$ ipython --no-banner

In [1]: import numpy as np

In [2]: np.set_printoptions(precision=4, suppress=True, linewidth=200, legacy="1.25")

In [3]: tidy = lambda a: np.round(a, 4) + 0

In [4]: mat = np.load("test13.npy")

In [5]: mat
Out[5]: 
array([[ 32,  -1,   1,  -2],
       [  0,  -9,  -1,   0],
       [  0,   1, -30,  -2],
       [  2,  -2,  -1,  20]])

In [6]: x0 = np.array([4, -2, 9, -7])

In [7]: mat * x0
Out[7]: 
array([[ 128,    2,    9,   14],
       [   0,   18,   -9,    0],
       [   0,   -2, -270,   14],
       [   8,    4,   -9, -140]])

In [8]: (mat @ x0).argmax()
Out[8]: 0

In [9]: mat @ np.eye(4)[1]
Out[9]: array([-1., -9.,  1., -2.])

In [10]: np.linalg.norm(mat @ x0) <= np.linalg.norm(mat, 2) * np.linalg.norm(x0) + 1e-9
Out[10]: True

In [11]: M2 = mat[0, 0] * mat[1:] - np.outer(mat[1:, 0], mat[0])

In [12]: M2
Out[12]: 
array([[   0, -288,  -32,    0],
       [   0,   32, -960,  -64],
       [   0,  -62,  -34,  644]])

In [13]: np.linalg.matrix_rank(M2), np.linalg.matrix_rank(mat)
Out[13]: (3, 4)

In [14]: mat[:, 0] / mat[0, 0]
Out[14]: array([1.    , 0.    , 0.    , 0.0625])

In [15]: M2 = np.array([[-1, 2], [-2, 2]])

In [16]: F = np.kron(np.eye(2, dtype=int), M2)

In [17]: F
Out[17]: 
array([[-1,  2,  0,  0],
       [-2,  2,  0,  0],
       [ 0,  0, -1,  2],
       [ 0,  0, -2,  2]])

In [18]: C2 = F.T @ F

In [19]: (F @ F.T).shape
Out[19]: (4, 4)

In [20]: np.linalg.matrix_rank(C2)
Out[20]: 4

In [21]: np.trace(C2), (F ** 2).sum()
Out[21]: (26, 26)

In [22]: np.allclose(C2, C2.T)
Out[22]: True

In [23]: np.diag(C2)
Out[23]: array([5, 8, 5, 8])

In [24]: tidy(np.linalg.svd(F, compute_uv=False) ** 2)
Out[24]: array([12.6847, 12.6847,  0.3153,  0.3153])

In [25]: np.trace(F)
Out[25]: 2

In [26]: np.linalg.matrix_power(F, 2)
Out[26]: 
array([[-3,  2,  0,  0],
       [-2,  0,  0,  0],
       [ 0,  0, -3,  2],
       [ 0,  0, -2,  0]])

In [27]: (F + F.T) / 2
Out[27]: 
array([[-1.,  0.,  0.,  0.],
       [ 0.,  2.,  0.,  0.],
       [ 0.,  0., -1.,  0.],
       [ 0.,  0.,  0.,  2.]])

In [28]: np.allclose(F, F.T)
Out[28]: False

In [29]: tidy(np.linalg.det(F))
Out[29]: 4.0

In [30]: np.flatnonzero(np.linalg.matrix_power((F != 0) + (F.T != 0) + np.eye(4), 4)[2])
Out[30]: array([2, 3])

In [31]: tidy(np.sort(np.linalg.eigvals(F).real))
Out[31]: array([0.5, 0.5, 0.5, 0.5])

In [32]: F @ F
Out[32]: 
array([[-3,  2,  0,  0],
       [-2,  0,  0,  0],
       [ 0,  0, -3,  2],
       [ 0,  0, -2,  0]])

In [33]: hat = np.triu(np.array([[0, 3, 1, 3], [-2, 1, -2, -3], [-3, 2, -1, -3], [-2, -1, -2, 3]]), 1) + np.eye(4)

In [34]: M2 = hat @ F @ np.linalg.inv(hat)

In [35]: np.linalg.matrix_rank(M2)
Out[35]: 4

In [36]: K = np.load("w.npy")

In [37]: K
Out[37]: 
array([[-4,  1],
       [ 3,  3],
       [-1, -5]])

In [38]: np.einsum("ij,ji->", mat, mat)
Out[38]: 2399

In [39]: np.einsum("ii->", mat)
Out[39]: 13

In [40]: tidy(np.poly(mat))
Out[40]: array([     1.,    -13.,  -1115.,  11078., 175012.])

In [41]: tidy(np.linalg.eigvals(mat))
Out[41]: array([ 31.65  ,  20.3885, -29.9974,  -9.0412])

In [42]: tidy(np.linalg.norm(K[2] - K[1]))
Out[42]: 8.9443

In [43]: tidy(np.linalg.norm(K, axis=0))
Out[43]: array([5.099 , 5.9161])

In [44]: tidy(np.linalg.norm(K, 1)), tidy(np.linalg.norm(K, np.inf))
Out[44]: (9.0, 6.0)

In [45]: tidy(np.linalg.norm(K) ** 2 / np.linalg.norm(K, 2) ** 2)
Out[45]: 1.4711

In [46]: x0 = np.array([1, 0, -1, -1])

In [47]: rhs = F @ x0

In [48]: rhs
Out[48]: array([-1, -2, -1,  0])

In [49]: tidy(np.linalg.solve(F.T, F[1]))
Out[49]: array([0., 1., 0., 0.])

In [50]: m1 = np.load("block17.npy")

In [51]: m1
Out[51]: 
array([[2, 1, 2, 2],
       [0, 2, 1, 1],
       [0, 0, 2, 0],
       [0, 0, 0, 0]])

In [52]: U, sv, VT = np.linalg.svd(m1)

In [53]: tidy(sv)
Out[53]: array([4.2288, 1.6746, 1.5209, 0.    ])

In [54]: np.argmax(sv[:-1] / (sv[1:] + 1e-6)) + 1
Out[54]: 3

In [55]: M2 = U[:, :3] @ np.diag(sv[:3]) @ VT[:3]

In [56]: tidy(M2)
Out[56]: 
array([[2., 1., 2., 2.],
       [0., 2., 1., 1.],
       [0., 0., 2., 0.],
       [0., 0., 0., 0.]])

In [57]: np.linalg.matrix_rank(m1, rtol=0.05)
Out[57]: 3

In [58]: M2 = np.array([[0, 1], [2, 1], [0, 0], [0, 2]])

In [59]: np.linalg.matrix_rank(m1 @ M2)
Out[59]: 2

In [60]: m1 @ M2
Out[60]: 
array([[2, 7],
       [4, 4],
       [0, 0],
       [0, 0]])

In [61]: np.einsum("ij->j", m1)
Out[61]: array([2, 3, 5, 3])

In [62]: np.vstack([m1, M2.T]).shape
Out[62]: (6, 4)
